>>> import numpy as np
>>> np.set_printoptions(precision=3, suppress=True, linewidth=160, floatmode="fixed")
>>> M = np.load("mat.npy")
>>> M
array([[145,  78,   0,  52,  71,  86],
       [ 78,  45,   0,  30,  45,  48],
       [  0,   0,   0,   0,   0,   0],
       [ 52,  30,   0,  20,  30,  32],
       [ 71,  45,   0,  30,  50,  46],
       [ 86,  48,   0,  32,  46,  52]])
>>> np.round(np.trace(np.linalg.pinv(M) @ M), 3)
np.float64(2.0)
>>> np.unique(M.round(6), axis=0).shape
(6, 6)
>>> np.linalg.lstsq(M[:-1].T, M[-1])[2]
np.int32(2)
>>> np.allclose(M[:-1].T @ np.linalg.lstsq(M[:-1].T, M[-1])[0], M[-1])
True
>>> data = np.load("layer3.npy")
>>> data
array([[-2,  2,  0, -1, -2,  1,  1,  1, -2],
       [-3,  0,  2, -2,  0, -3,  2,  3, -2],
       [-3, -2, -1,  0, -2, -1, -3, -1, -3],
       [-3,  0,  2, -2,  0, -3,  2,  3, -2],
       [ 3,  0,  2,  1,  0,  2, -3,  0,  2],
       [-2, -1,  0, -1,  1, -2, -3,  2,  3],
       [ 2,  2,  2,  0,  1,  3, -1,  1, -2]])
>>> rng = np.random.default_rng(90129)
>>> labels = rng.permutation(6)
>>> labels
array([2, 1, 3, 5, 0, 4])
>>> B = M[labels][:, labels]
>>> round(np.linalg.det(B), 3), round(np.linalg.det(M[labels]), 3)
(np.float64(0.0), np.float64(0.0))
>>> np.trace(B)
np.int64(312)
>>> B
array([[  0,   0,   0,   0,   0,   0],
       [  0,  45,  30,  48,  78,  45],
       [  0,  30,  20,  32,  52,  30],
       [  0,  48,  32,  52,  86,  46],
       [  0,  78,  52,  86, 145,  71],
       [  0,  45,  30,  46,  71,  50]])
>>> np.allclose(data[:-1].T @ np.linalg.lstsq(data[:-1].T, data[-1])[0], data[-1])
False
>>> np.abs(np.diag(np.linalg.qr(data)[1])) > 1e-9
array([ True,  True,  True,  True,  True,  True, False])
>>> round(float(np.trace(np.linalg.pinv(data) @ data)), 3)
6.0
>>> r = np.linalg.matrix_rank(data)
>>> r
np.int64(6)
>>> ns = np.linalg.svd(data)[2][r:].T
>>> np.allclose(data @ ns, 0)
True
>>> ns.shape
(9, 3)
>>> [int(np.linalg.matrix_rank(np.delete(data, i, axis=0))) for i in range(7)]
[5, 6, 5, 6, 5, 5, 5]
>>> E = np.array([[1, 0, 0, 0, 0],
...     [1, 1, 0, 0, 0],
...     [2, 2, 1, 0, 0],
...     [2, 1, 3, 1, 0],
...     [1, 1, 0, 0, 1]])
>>> E
array([[1, 0, 0, 0, 0],
       [1, 1, 0, 0, 0],
       [2, 2, 1, 0, 0],
       [2, 1, 3, 1, 0],
       [1, 1, 0, 0, 1]])
>>> B = E ** -1
Traceback (most recent call last):
  File "<python-input-28>", line 1, in <module>
    B = E ** -1
        ~~^^~~~
ValueError: Integers to negative integer powers are not allowed.
>>> B = np.linalg.inv(E)
>>> B
array([[ 1.000,  0.000,  0.000,  0.000,  0.000],
       [-1.000,  1.000, -0.000, -0.000, -0.000],
       [ 0.000, -2.000,  1.000,  0.000,  0.000],
       [-1.000,  5.000, -3.000,  1.000,  0.000],
       [ 0.000, -1.000,  0.000,  0.000,  1.000]])
>>> np.linalg.inv(B)
array([[1.000, 0.000, 0.000, 0.000, 0.000],
       [1.000, 1.000, 0.000, 0.000, 0.000],
       [2.000, 2.000, 1.000, 0.000, 0.000],
       [2.000, 1.000, 3.000, 1.000, 0.000],
       [1.000, 1.000, 0.000, 0.000, 1.000]])
>>> np.round(np.linalg.cond(E), 3)
np.float64(32.127)
>>> B = np.array([[2, 2], [2, 2]])
>>> W2 = np.kron(B, E)
>>> round(np.linalg.norm(W2, 2), 3), np.round(np.linalg.norm(B, 2) * np.linalg.norm(E, 2), 3)
(np.float64(19.711), np.float64(19.711))
>>> labels = rng.permutation(5)
>>> labels
array([0, 3, 4, 1, 2])
>>> B = E[labels][:, labels]
>>> np.trace(B)
np.int64(5)
>>> np.round(np.linalg.det(B), 3), round(float(np.linalg.det(E[labels])), 3)
(np.float64(1.0), 1.0)
>>> np.allclose(B, E)
False
>>> x = np.array([0, 3, 9, -9, -7])
>>> a = np.maximum(E @ x, 0)
>>> np.maximum(E @ x, 0) - np.maximum(-E @ x, 0)
array([ 0,  3, 15, 21, -4])
>>> E * (a > 1e-9)[:, None]
array([[0, 0, 0, 0, 0],
       [1, 1, 0, 0, 0],
       [2, 2, 1, 0, 0],
       [2, 1, 3, 1, 0],
       [0, 0, 0, 0, 0]])
>>> np.flatnonzero(a > 1e-9)
array([1, 2, 3])
>>> B = np.array([[3, -1, 3], [-1, -3, -2], [2, -1, 2], [3, -2, 0], [-3, -2, 1]])
>>> np.einsum("ij->j", E)
array([7, 5, 4, 1, 1])
>>> E @ B
array([[  3,  -1,   3],
       [  2,  -4,   1],
       [  6,  -9,   4],
       [ 14, -10,  10],
       [ -1,  -6,   2]])
>>> np.einsum("ij,ij->i", E, E)
array([ 1,  2,  9, 15,  3])
>>> B.T @ E.T
array([[  3,   2,   6,  14,  -1],
       [ -1,  -4,  -9, -10,  -6],
       [  3,   1,   4,  10,   2]])
>>> feats = np.load("x.npy")
>>> feats
array([[ 0,  0,  0, -3,  0,  0,  0,  0],
       [ 0,  0,  0,  0, -2,  0,  0,  0],
       [ 0,  0, -2,  0,  0,  0,  0,  0],
       [ 0,  0,  0,  0,  0,  0,  0,  0],
       [ 0, -1,  0,  0,  0,  0,  0,  0],
       [ 0,  0,  0,  0,  0, -1,  0,  0],
       [-3,  0,  0,  0,  0,  0,  0,  0],
       [ 0,  0,  0,  0,  0,  0,  1,  0]])
>>> W = np.array([[-1, 2, 0, 2],
...     [-1, -2, 2, 2],
...     [-2, 2, 0, -1],
...     [0, -1, 0, -2],
...     [-2, 0, 2, 1],
...     [0, 0, 2, -1],
...     [1, 1, 2, 1],
...     [2, 1, 1, -1]])
>>> beta = np.array([-1, -3, -1, -4])
>>> hid = np.maximum(feats @ W + beta, 0)
>>> np.linalg.matrix_rank(hid)
np.int64(3)
>>> (hid > 0).astype(int)
array([[0, 0, 0, 1],
       [1, 0, 0, 0],
       [1, 0, 0, 0],
       [0, 0, 0, 0],
       [0, 0, 0, 0],
       [0, 0, 0, 0],
       [1, 0, 0, 0],
       [0, 0, 1, 0]])
>>> W2 = np.array([[0, 1], [0, 3], [2, 2], [0, 2]])
>>> (hid @ W2).round(6).argmax(axis=1)
array([1, 1, 1, 0, 0, 0, 1, 0])
>>> X = np.loadtxt("run16.csv", delimiter=",")
>>> X
array([[1.000, 0.000, 0.000, 0.000, 0.000, 0.000, 0.000, 0.000, 0.000],
       [8.000, 1.000, 0.000, 0.000, 0.000, 0.000, 0.000, 0.000, 0.000],
       [6.000, 3.000, 1.000, 0.000, 0.000, 0.000, 0.000, 0.000, 0.000],
       [6.000, 7.000, 8.000, 1.000, 0.000, 0.000, 0.000, 0.000, 0.000],
       [0.000, 9.000, 8.000, 4.000, 1.000, 0.000, 0.000, 0.000, 0.000],
       [2.000, 1.000, 2.000, 3.000, 0.000, 1.000, 0.000, 0.000, 0.000],
       [2.000, 1.000, 2.000, 1.000, 6.000, 8.000, 1.000, 0.000, 0.000],
       [3.000, 7.000, 3.000, 9.000, 5.000, 1.000, 3.000, 1.000, 0.000],
       [3.000, 9.000, 0.000, 2.000, 0.000, 4.000, 9.000, 9.000, 1.000]])
>>> B = X / np.sqrt((X ** 2).mean(axis=1, keepdims=True))
>>> np.linalg.matrix_rank(B) == np.linalg.matrix_rank(X)
np.True_
>>> B[5]
array([1.376, 0.688, 1.376, 2.065, 0.000, 0.688, 0.000, 0.000, 0.000])
>>> np.linalg.matrix_rank(X - X.mean(axis=1, keepdims=True))
np.int64(8)
>>> np.linalg.matrix_rank(X - X[0, 0] * np.eye(9))
np.int64(7)
>>> U, sig, vt = np.linalg.svd(X)
>>> sig.round(3) + 0
array([24.259, 12.838, 10.343,  9.868,  6.882,  2.171,  1.113,  0.118,  0.000])
>>> B = U[:, :8] @ np.diag(sig[:8]) @ vt[:8]
>>> np.linalg.matrix_rank(X, rtol=0.05)
np.int64(6)
>>> np.round(np.linalg.norm(X - B) / np.linalg.norm(X), 3)
np.float64(0.0)
>>> np.round(np.linalg.norm(X - B, 2), 3), round(sig[8], 3)
(np.float64(0.0), np.float64(0.0))
>>> B.round(3) + 0
array([[1.000, 0.000, 0.000, 0.000, 0.000, 0.000, 0.000, 0.000, 0.000],
       [8.000, 1.000, 0.000, 0.000, 0.000, 0.000, 0.000, 0.000, 0.000],
       [6.000, 3.000, 1.000, 0.000, 0.000, 0.000, 0.000, 0.000, 0.000],
       [6.000, 7.000, 8.000, 1.000, 0.000, 0.000, 0.000, 0.000, 0.000],
       [0.000, 9.000, 8.000, 4.000, 1.000, 0.000, 0.000, 0.000, 0.000],
       [2.000, 1.000, 2.000, 3.000, 0.000, 1.000, 0.000, 0.000, 0.000],
       [2.000, 1.000, 2.000, 1.000, 6.000, 8.000, 1.000, 0.000, 0.000],
       [3.000, 7.000, 3.000, 9.000, 5.000, 1.000, 3.000, 1.000, 0.000],
       [3.000, 9.000, 0.000, 2.000, 0.000, 4.000, 9.000, 9.000, 1.000]])
